$ ipython --no-banner

In [1]: import numpy as np

In [2]: import numpy.linalg as la

In [3]: np.set_printoptions(precision=3, suppress=True, linewidth=160)

In [4]: F = np.load("test8.npy")

In [5]: F
Out[5]: 
array([[ 9,  6,  6,  9,  6,  9,  0],
       [ 6,  8, 10, 10,  4, 12,  4],
       [ 6, 10, 13, 12,  4, 15,  6],
       [ 9, 10, 12, 22,  6, 15, 13],
       [ 6,  4,  4,  6,  4,  6,  0],
       [ 9, 12, 15, 15,  6, 18,  6],
       [ 0,  4,  6, 13,  0,  6, 13]])

In [6]: np.round(F @ la.pinv(F) @ F, 3) + 0
Out[6]: 
array([[ 9.,  6.,  6.,  9.,  6.,  9.,  0.],
       [ 6.,  8., 10., 10.,  4., 12.,  4.],
       [ 6., 10., 13., 12.,  4., 15.,  6.],
       [ 9., 10., 12., 22.,  6., 15., 13.],
       [ 6.,  4.,  4.,  6.,  4.,  6.,  0.],
       [ 9., 12., 15., 15.,  6., 18.,  6.],
       [ 0.,  4.,  6., 13.,  0.,  6., 13.]])

In [7]: np.allclose(F[:-1].T @ la.lstsq(F[:-1].T, F[-1])[0], F[-1])
Out[7]: True

In [8]: np.abs(np.diag(la.qr(F)[1])) > 1e-9
Out[8]: array([ True,  True, False,  True, False, False, False])

In [9]: ev, vecs = la.eigh(F)

In [10]: (ev > 1e-8).sum(), (ev < -1e-8).sum()
Out[10]: (np.int64(3), np.int64(0))

In [11]: np.round(vecs.T @ F @ vecs, 3) + 0
Out[11]: 
array([[ 0.   ,  0.   ,  0.   ,  0.   ,  0.   ,  0.   ,  0.   ],
       [ 0.   ,  0.   ,  0.   ,  0.   ,  0.   ,  0.   ,  0.   ],
       [ 0.   ,  0.   ,  0.   ,  0.   ,  0.   ,  0.   ,  0.   ],
       [ 0.   ,  0.   ,  0.   ,  0.   ,  0.   ,  0.   ,  0.   ],
       [ 0.   ,  0.   ,  0.   ,  0.   ,  7.319,  0.   ,  0.   ],
       [ 0.   ,  0.   ,  0.   ,  0.   ,  0.   , 15.174,  0.   ],
       [ 0.   ,  0.   ,  0.   ,  0.   ,  0.   ,  0.   , 64.507]])

In [12]: print(np.abs(vecs[:, -1]))
[0.269 0.335 0.413 0.537 0.179 0.503 0.268]

In [13]: la.eigvalsh(F + 5 * np.eye(7))
Out[13]: array([ 5.   ,  5.   ,  5.   ,  5.   , 12.319, 20.174, 69.507])

In [14]: np.round(vecs.T @ vecs, 3) + 0
Out[14]: 
array([[1., 0., 0., 0., 0., 0., 0.],
       [0., 1., 0., 0., 0., 0., 0.],
       [0., 0., 1., 0., 0., 0., 0.],
       [0., 0., 0., 1., 0., 0., 0.],
       [0., 0., 0., 0., 1., 0., 0.],
       [0., 0., 0., 0., 0., 1., 0.],
       [0., 0., 0., 0., 0., 0., 1.]])

In [15]: x0 = np.array([3, -3, -3, -5, -1, -3, -2])

In [16]: F @ (2 * x0)
Out[16]: array([-174, -268, -344, -452, -116, -402, -278])

In [17]: F @ np.eye(7)[1]
Out[17]: array([ 6.,  8., 10., 10.,  4., 12.,  4.])

In [18]: la.norm(F @ x0) <= la.norm(F, 2) * la.norm(x0) + 1e-9
Out[18]: np.True_

In [19]: F @ np.ones(7)
Out[19]: array([45., 54., 66., 87., 30., 81., 42.])
